$ python -q
>>> import numpy as np
>>> from numpy import linalg as LA
>>> np.set_printoptions(precision=2, suppress=True, linewidth=140)
>>> ang = np.deg2rad(36)
>>> J = np.eye(4)
>>> J[np.ix_([2, 0], [2, 0])] = [[np.cos(ang), -np.sin(ang)], [np.sin(ang), np.cos(ang)]]
>>> J
array([[ 0.81,  0.  ,  0.59,  0.  ],
       [ 0.  ,  1.  ,  0.  ,  0.  ],
       [-0.59,  0.  ,  0.81,  0.  ],
       [ 0.  ,  0.  ,  0.  ,  1.  ]])
>>> vec = np.array([-2, 2, 1, 2])
>>> y = J @ vec
>>> y
array([-1.03,  2.  ,  1.98,  2.  ])
>>> LA.solve(J.T, J[1])
array([0., 1., 0., 0.])
>>> ang = np.radians(72)
>>> r_ = np.eye(4)
>>> r_[2, 2] = r_[0, 0] = np.cos(ang)
>>> r_[2, 0], r_[0, 2] = -np.sin(ang), np.sin(ang)
>>> r_
array([[ 0.31,  0.  ,  0.95,  0.  ],
       [ 0.  ,  1.  ,  0.  ,  0.  ],
       [-0.95,  0.  ,  0.31,  0.  ],
       [ 0.  ,  0.  ,  0.  ,  1.  ]])
>>> A2 = J @ r_.T
>>> print(np.abs(A2 - J).max(axis=0))
[1.18 0.   1.18 0.  ]
>>> np.allclose(LA.norm(J, axis=1), LA.norm(A2, axis=1))
True
>>> np.allclose(J @ J.T, A2 @ A2.T)
True
>>> A2
array([[ 0.81,  0.  , -0.59,  0.  ],
       [ 0.  ,  1.  ,  0.  ,  0.  ],
       [ 0.59,  0.  ,  0.81,  0.  ],
       [ 0.  ,  0.  ,  0.  ,  1.  ]])
>>> print(round(float(LA.det(r_)), 2), round(float(np.trace(r_)), 2))
1.0 2.62
>>> (A2 != 0).astype(int)
array([[1, 0, 1, 0],
       [0, 1, 0, 0],
       [1, 0, 1, 0],
       [0, 0, 0, 1]])
>>> np.round(LA.det(A2), 2)
np.float64(1.0)
>>> (LA.matrix_power((A2 != 0) + (A2.T != 0) + np.eye(4), 4) > 0).astype(int)
array([[1, 0, 1, 0],
       [0, 1, 0, 0],
       [1, 0, 1, 0],
       [0, 0, 0, 1]])
>>> A2 @ A2
array([[ 0.31,  0.  , -0.95,  0.  ],
       [ 0.  ,  1.  ,  0.  ,  0.  ],
       [ 0.95,  0.  ,  0.31,  0.  ],
       [ 0.  ,  0.  ,  0.  ,  1.  ]])
>>> np.flatnonzero(LA.matrix_power((A2 != 0) + (A2.T != 0) + np.eye(4), 4)[1])
array([1])
>>> rng = np.random.default_rng(806553)
>>> idx = rng.permutation(4)
>>> idx
array([3, 2, 1, 0])
>>> A2 = J[idx][:, idx]
>>> print(np.sort(np.abs(LA.eigvals(A2))))
[1. 1. 1. 1.]
>>> round(LA.det(A2), 2), round(float(LA.det(J[idx])), 2)
(np.float64(1.0), 1.0)
>>> round(float(np.trace(A2)), 2)
3.62
>>> A2
array([[ 1.  ,  0.  ,  0.  ,  0.  ],
       [ 0.  ,  0.81,  0.  , -0.59],
       [ 0.  ,  0.  ,  1.  ,  0.  ],
       [ 0.  ,  0.59,  0.  ,  0.81]])
>>> mat = np.loadtxt("mat.csv", delimiter=",")
>>> mat
array([[ 3., 54., 10., 23.,  0., 48.],
       [ 9., 11., 19.,  6.,  0., 20.],
       [ 0., 20., 37.,  0.,  0.,  0.],
       [ 0., 10., 28.,  0.,  0.,  0.],
       [ 0.,  0.,  0.,  0., 28.,  0.],
       [ 0., 50., 17., 17.,  0., 39.],
       [ 0.,  7.,  2.,  0.,  0.,  0.],
       [12., 22., 13., 13.,  0., 31.],
       [14., 51.,  2., 28.,  0., 55.],
       [ 9., 11., 19.,  6.,  0., 20.],
       [ 0.,  4.,  0.,  0.,  2.,  0.],
       [16., 15., 12., 12.,  0., 29.],
       [ 5., 18., 20.,  7.,  0., 22.],
       [15., 12.,  0., 13.,  0., 12.],
       [ 0., 20., 37.,  0.,  0.,  0.],
       [ 8., 40.,  2., 20.,  0., 38.],
       [ 0., 14.,  9.,  0.,  0.,  0.],
       [14.,  0.,  0.,  2., 18.,  0.],
       [18.,  1.,  0.,  8.,  0., 13.],
       [ 0.,  0.,  2.,  0., 10.,  0.],
       [15.,  0.,  4.,  1.,  8.,  2.],
       [ 0., 13., 36.,  0.,  0.,  0.],
       [12., 12.,  0., 12.,  0.,  6.],
       [ 0.,  0., 16.,  0.,  6.,  0.],
       [ 0.,  0.,  0.,  0., 52.,  0.],
       [ 0.,  0.,  5.,  0., 26.,  0.],
       [17.,  0.,  0.,  3., 16.,  0.],
       [ 1.,  0.,  6.,  0.,  8.,  0.],
       [23.,  0.,  0., 11.,  4.,  8.],
       [ 0.,  0.,  0.,  0., 34.,  0.],
       [10., 26.,  0., 16.,  0., 22.],
       [18., 44.,  1., 27.,  0., 53.],
       [ 0., 43., 10., 15.,  0., 31.]])
>>> vec = np.array([-2, -7, -4, -3, -9, -1])
>>> y = mat @ vec
>>> print(LA.lstsq(mat, y)[0])
[-2. -7. -4. -3. -9. -1.]
>>> print(np.round(LA.pinv(mat) @ mat, 2) + 0)
[[1. 0. 0. 0. 0. 0.]
 [0. 1. 0. 0. 0. 0.]
 [0. 0. 1. 0. 0. 0.]
 [0. 0. 0. 1. 0. 0.]
 [0. 0. 0. 0. 1. 0.]
 [0. 0. 0. 0. 0. 1.]]
>>> LA.solve(mat.T @ mat, mat.T @ y)
array([-2., -7., -4., -3., -9., -1.])
>>> y
array([-541., -209., -288., -182., -252., -508.,  -57., -300., -532., -209.,  -46., -250., -259., -165., -288., -402., -134., -196.,  -80.,
        -98., -123., -235., -150., -118., -468., -254., -187.,  -98., -123., -306., -272., -482., -417.])
>>> y = y + 0.3 * rng.normal(size=33)
>>> y
array([-541.26, -209.03, -287.76, -182.28, -252.42, -508.06,  -57.1 , -299.75, -532.48, -209.13,  -45.45, -250.18, -259.28, -165.21,
       -287.8 , -401.94, -134.31, -195.92,  -79.69,  -98.45, -123.27, -235.32, -150.12, -118.34, -467.79, -254.12, -186.92,  -98.25,
       -123.21, -306.08, -271.89, -482.36, -416.7 ])
>>> c, *_ = LA.lstsq(mat, y)
>>> print(np.round(LA.norm(y - mat @ c), 2))
1.39
>>> c
array([-1.99, -6.99, -4.01, -3.04, -9.  , -1.  ])
>>> W0 = np.loadtxt("data.csv", delimiter=",")
>>> W0
array([[ 1.,  3.,  1., -1., -2.,  1.],
       [ 2., -3.,  0.,  0., -3.,  0.],
       [-3.,  2., -1.,  1.,  1., -1.],
       [ 0.,  2.,  1.,  0., -1.,  1.]])
>>> f, r1 = W0[1], W0[3]
>>> f @ f
np.float64(22.0)
>>> pr = (f @ r1) / (f @ f) * f
>>> LA.matrix_rank(np.outer(f, r1))
np.int64(1)
>>> pr
array([-0.27,  0.41, -0.  , -0.  ,  0.41, -0.  ])
>>> def softmax(z):
...     e = np.exp(z - z.max(axis=-1, keepdims=True))
...     return e / e.sum(axis=-1, keepdims=True)
... 
>>> softmax(W0).sum(axis=1)
array([1., 1., 1., 1.])
>>> np.round(softmax(W0[0] + -3), 2) + 0
array([0.09, 0.7 , 0.09, 0.01, 0.  , 0.09])
>>> att = W0 @ W0.T / np.sqrt(6)
>>> softmax(att).round(6).argmax(axis=1)
array([0, 1, 2, 0])
>>> W0.mean(axis=0)
array([ 0.  ,  1.  ,  0.25,  0.  , -1.25,  0.25])
>>> np.diff(W0, axis=0)
array([[ 1., -6., -1.,  1., -1., -1.],
       [-5.,  5., -1.,  1.,  4., -1.],
       [ 3.,  0.,  2., -1., -2.,  2.]])
>>> print(LA.svd(W0, compute_uv=False))
[5.92 4.84 2.   0.77]
>>> W0.sum(axis=1)
array([ 3., -4., -1.,  3.])
>>> W0 - W0[0]
array([[ 0.,  0.,  0.,  0.,  0.,  0.],
       [ 1., -6., -1.,  1., -1., -1.],
       [-4., -1., -2.,  2.,  3., -2.],
       [-1., -1.,  0.,  1.,  1.,  0.]])
>>> np.unravel_index(np.abs(W0).argmax(), W0.shape)
(np.int64(0), np.int64(1))
>>> W0.sum(axis=0)
array([ 0.,  4.,  1.,  0., -5.,  1.])
>>> np.count_nonzero(W0)
np.int64(19)
>>> A2 = W0[0, 0] * W0[1:] - np.outer(W0[1:, 0], W0[0])
>>> A2
array([[ 0., -9., -2.,  2.,  1., -2.],
       [ 0., 11.,  2., -2., -5.,  2.],
       [ 0.,  2.,  1.,  0., -1.,  1.]])
>>> print(LA.matrix_rank(A2), LA.matrix_rank(W0))
3 4
>>> print(np.flatnonzero(~A2.round(6).any(axis=1)))
[]
>>> vec = np.array([-1, 2, -1, -2, 1, -2])
>>> A2 @ vec
array([-15.,  15.,   0.])
>>> print(np.einsum("ij,j->i", A2, vec))
[-15.  15.   0.]
>>> A2 * vec
array([[ -0., -18.,   2.,  -4.,   1.,   4.],
       [ -0.,  22.,  -2.,   4.,  -5.,  -4.],
       [ -0.,   4.,  -1.,  -0.,  -1.,  -2.]])
>>> A = np.load("arr.npy")
>>> A
array([[5., 1., 0.],
       [0., 5., 1.],
       [0., 0., 5.]])
>>> idx = rng.permutation(3)
>>> idx
array([1, 2, 0])
>>> A2 = A[idx][:, idx]
>>> np.sort(np.abs(LA.eigvals(A2)))
array([5., 5., 5.])
>>> print(np.trace(A2))
15.0
>>> np.allclose(A2, A)
False
>>> print(np.diag(A2))
[5. 5. 5.]
>>> round(float(LA.norm(A[0] - A[2])), 2)
7.14
>>> A2 = A + rng.integers(-2, 3, (3, 2)) @ rng.integers(-2, 3, (2, 3))
>>> print(A2)
[[ 4.  4. -3.]
 [-3.  4.  2.]
 [ 3.  1.  4.]]
>>> np.round(LA.svd(A2 - A, compute_uv=False), 2) + 0
array([5., 4., 0.])
>>> O = A.astype(float).copy()
>>> for j in range(3):
...     O[:, j] -= O[:, :j] @ (O[:, :j].T @ O[:, j])
...     O[:, j] /= LA.norm(O[:, j])
... 
>>> O
array([[1., 0., 0.],
       [0., 1., 0.],
       [0., 0., 1.]])
>>> O.T @ O
array([[1., 0., 0.],
       [0., 1., 0.],
       [0., 0., 1.]])
>>> print(O.T @ A)
[[5. 1. 0.]
 [0. 5. 1.]
 [0. 0. 5.]]
>>> m1 = np.load("a.npy")
>>> m1
array([[0, 1, 2, 0, 7, 2, 8],
       [0, 0, 3, 2, 0, 0, 4],
       [0, 0, 0, 4, 0, 4, 9],
       [0, 0, 0, 0, 6, 9, 2],
       [0, 0, 0, 0, 0, 3, 4],
       [0, 0, 0, 0, 0, 0, 9],
       [0, 0, 0, 0, 0, 0, 0]])
>>> np.allclose(m1 @ m1.T, m1.T @ m1)
False
>>> print(m1 @ m1)
[[  0   0   3  10   0  29  68]
 [  0   0   0  12  12  30  31]
 [  0   0   0   0  24  36  44]
 [  0   0   0   0   0  18 105]
 [  0   0   0   0   0   0  27]
 [  0   0   0   0   0   0   0]
 [  0   0   0   0   0   0   0]]
>>> (m1 - m1.T) / 2
array([[ 0. ,  0.5,  1. ,  0. ,  3.5,  1. ,  4. ],
       [-0.5,  0. ,  1.5,  1. ,  0. ,  0. ,  2. ],
       [-1. , -1.5,  0. ,  2. ,  0. ,  2. ,  4.5],
       [ 0. , -1. , -2. ,  0. ,  3. ,  4.5,  1. ],
       [-3.5,  0. ,  0. , -3. ,  0. ,  1.5,  2. ],
       [-1. ,  0. , -2. , -4.5, -1.5,  0. ,  4.5],
       [-4. , -2. , -4.5, -1. , -2. , -4.5,  0. ]])
>>> np.allclose(m1, m1.T)
False
>>> np.round(np.abs(LA.eigvals(m1)).max(), 2)
np.float64(0.0)
>>> np.sort(np.abs(LA.eigvals(m1)))
array([0., 0., 0., 0., 0., 0., 0.])
>>> (m1 + m1.T) / 2
array([[0. , 0.5, 1. , 0. , 3.5, 1. , 4. ],
       [0.5, 0. , 1.5, 1. , 0. , 0. , 2. ],
       [1. , 1.5, 0. , 2. , 0. , 2. , 4.5],
       [0. , 1. , 2. , 0. , 3. , 4.5, 1. ],
       [3.5, 0. , 0. , 3. , 0. , 1.5, 2. ],
       [1. , 0. , 2. , 4.5, 1.5, 0. , 4.5],
       [4. , 2. , 4.5, 1. , 2. , 4.5, 0. ]])
>>> Uu, sigma, Vh = LA.svd(m1)
>>> print(np.argmax(sigma[:-1] / (sigma[1:] + 1e-6)) + 1)
6
>>> A2 = Uu[:, :6] @ np.diag(sigma[:6]) @ Vh[:6]
>>> print(np.round(np.abs(m1 - A2).max(), 2))
0.0
>>> LA.matrix_rank(A2)
np.int64(6)
>>> LA.matrix_rank(m1, rtol=0.05)
np.int64(5)
>>> A2.round(2) + 0
array([[0., 1., 2., 0., 7., 2., 8.],
       [0., 0., 3., 2., 0., 0., 4.],
       [0., 0., 0., 4., 0., 4., 9.],
       [0., 0., 0., 0., 6., 9., 2.],
       [0., 0., 0., 0., 0., 3., 4.],
       [0., 0., 0., 0., 0., 0., 9.],
       [0., 0., 0., 0., 0., 0., 0.]])
>>> rank = LA.matrix_rank(m1)
>>> rank
np.int64(6)
>>> null = LA.svd(m1)[2][rank:].T
>>> [int(LA.matrix_rank(np.delete(m1, i, axis=0))) for i in range(7)]
[5, 5, 5, 5, 5, 5, 6]
>>> LA.norm(m1, axis=0)
array([ 0.  ,  1.  ,  3.61,  4.47,  9.22, 10.49, 16.19])
>>> round(LA.norm(m1, 2), 2)
np.float64(18.44)
>>> round(LA.norm(m1, 1), 2), round(LA.norm(m1, np.inf), 2)
(np.float64(36.0), np.float64(20.0))
>>> LA.norm(m1, axis=1)
array([11.05,  5.39, 10.63, 11.  ,  5.  ,  9.  ,  0.  ])
>>> np.round(LA.norm(m1[3], 1), 2), round(float(LA.norm(m1[3], np.inf)), 2)
(np.float64(17.0), 9.0)
>>> LA.norm(m1, axis=1).argmax()
np.int64(0)
>>> X = np.loadtxt("m.csv", delimiter=",")
>>> X
array([[ -2.13,  12.06,   5.63, -18.45],
       [ 14.78,  19.58,  -6.66,  -8.91],
       [ -6.85, -20.01, -17.4 ,  -5.25],
       [ -5.5 , -19.82, -16.53,  -4.85],
       [ 16.12,  18.39,  -7.62,  -6.7 ],
       [ 14.85,  18.02,  -8.34,  -7.92],
       [ -7.83, -20.21, -15.67,  -3.48],
       [ -3.05,  11.28,   4.75, -18.79],
       [ -7.24, -18.23, -18.64,  -5.08],
       [ -8.4 , -20.14, -17.64,  -5.76],
       [ -5.21, -19.95, -16.21,  -4.38],
       [ -5.78, -21.53, -16.99,  -4.45],
       [ 15.47,  19.05,  -7.01,  -8.9 ],
       [ -6.49, -21.25, -17.78,  -4.64],
       [ -5.17,  11.72,   4.98, -19.93],
       [ -6.03, -20.81, -17.71,  -5.79],
       [ 16.49,  18.69,  -8.13,  -7.36],
       [ 14.8 ,  17.6 ,  -8.73,  -7.29],
       [ 14.26,  18.47,  -7.4 ,  -7.87],
       [ -8.64, -20.36, -14.48,  -6.63],
       [ -6.42, -20.34, -16.43,  -3.64],
       [ 14.35,  18.33,  -8.01,  -8.11],
       [ 15.12,  20.03,  -8.26,  -8.08]])
>>> D = LA.norm(X[:, None] - X[None], axis=-1)
>>> (D + 1e9 * np.eye(23)).round(6).argmin(axis=1)
array([ 7, 12, 15, 10, 16, 21, 20,  0,  2,  2,  3, 13,  1, 11,  7,  2,  4,  5, 21,  9, 10, 18, 12])
>>> np.round(LA.norm(X[6], 1), 2), round(float(LA.norm(X[6], np.inf)), 2)
(np.float64(47.19), 20.21)
>>> LA.norm(X, axis=0)
array([51.22, 89.84, 61.41, 43.94])
>>> round(X[6] @ X[14], 2)
np.float64(-205.06)
>>> np.round(LA.norm(X, 2), 2)
np.float64(104.78)
>>> print(round(float(LA.norm(X[6] - X[14])), 2))
41.52
>>> W2 = X[[7, 5]].astype(float)
>>> for _ in range(7):
...     idx = LA.norm(X[:, None] - W2, axis=-1).argmin(axis=1)
...     W2 = np.array([X[idx == j].mean(axis=0) for j in range(2)])
... 
>>> idx
array([1, 1, 0, 0, 1, 1, 0, 1, 0, 0, 0, 0, 1, 0, 1, 0, 1, 1, 1, 0, 0, 1, 1])
>>> W2[1] - W2[0]
array([17.25, 37.18, 12.3 , -5.79])
>>> np.bincount(idx)
array([11, 12])
>>> idx = X[:, 3] > np.median(X[:, 3])
>>> f = X[idx].mean(axis=0) - X[~idx].mean(axis=0)
>>> np.argsort(-np.abs(f).round(6), kind="stable")
array([1, 0, 2, 3])
>>> (((X - X.mean(axis=0)) @ f > 0) == idx).mean()
np.float64(1.0)
>>> f
array([-17.25, -37.18, -12.3 ,   5.79])
>>> idx.astype(int)
array([0, 0, 1, 1, 0, 0, 1, 0, 1, 1, 1, 1, 0, 1, 0, 1, 0, 0, 0, 1, 1, 0, 0])
>>> W2 = 10 * np.array([[0.8, -0.4, 1.4, -1.5],
...     [-0.5, -1.4, -0.8, 0.3],
...     [2.1, 0.6, -1.6, -0.7]])
>>> idx = rng.integers(0, 3, 35)
>>> K = W2[idx] + rng.normal(size=(35, 4))
>>> K
array([[ -5.06, -13.38,  -7.81,   2.88],
       [ -5.13, -14.53,  -7.05,   2.85],
       [ 20.7 ,   5.45, -16.06,  -5.84],
       [ -7.15, -15.26,  -6.67,   3.73],
       [ -4.18, -14.35,  -9.29,   4.51],
       [ 20.07,   6.69, -15.95,  -6.73],
       [ 18.45,   6.21, -17.61,  -5.92],
       [ -5.54, -13.73,  -7.81,   2.75],
       [ -3.78, -15.06,  -7.63,   4.62],
       [  9.61,  -3.93,  13.1 , -15.24],
       [  7.91,  -5.36,  15.18, -15.89],
       [ -4.67, -15.57,  -8.17,   2.84],
       [  6.77,  -2.96,  14.43, -16.24],
       [ -7.77, -11.33,  -8.98,   3.3 ],
       [ 19.55,   5.09, -16.13,  -6.12],
       [ -5.25, -14.19,  -7.2 ,   3.27],
       [ -4.32, -14.5 ,  -7.71,   2.42],
       [  6.4 ,  -4.85,  12.54, -16.11],
       [  7.36,  -4.36,  14.67, -14.92],
       [ 21.37,   5.76, -15.24,  -8.84],
       [ -4.18, -14.13,  -9.58,   2.49],
       [ -5.78, -14.93,  -8.04,   3.45],
       [  6.65,  -5.01,  13.17, -13.17],
       [ 21.08,   6.41, -16.7 ,  -6.43],
       [  8.55,  -3.4 ,  13.8 , -14.96],
       [  8.68,  -4.14,  14.34, -14.81],
       [ 22.36,   5.47, -15.85,  -5.57],
       [ -4.21, -14.02,  -7.72,   1.32],
       [  7.08,  -2.15,  15.18, -14.72],
       [  7.29,  -4.53,  15.22, -15.78],
       [  7.94,  -4.11,  13.14, -12.57],
       [ 21.65,   6.83, -15.75,  -4.51],
       [ -4.21, -13.52,  -9.25,   3.4 ],
       [ -5.12, -14.13,  -7.9 ,   2.51],
       [ 21.9 ,   7.36, -15.42,  -9.51]])
>>> idx = K[:, 0] > np.median(K[:, 0])
>>> f = K[idx].mean(axis=0) - K[~idx].mean(axis=0)
>>> np.argsort(-np.abs(f).round(6), kind="stable")
array([0, 1, 3, 2])
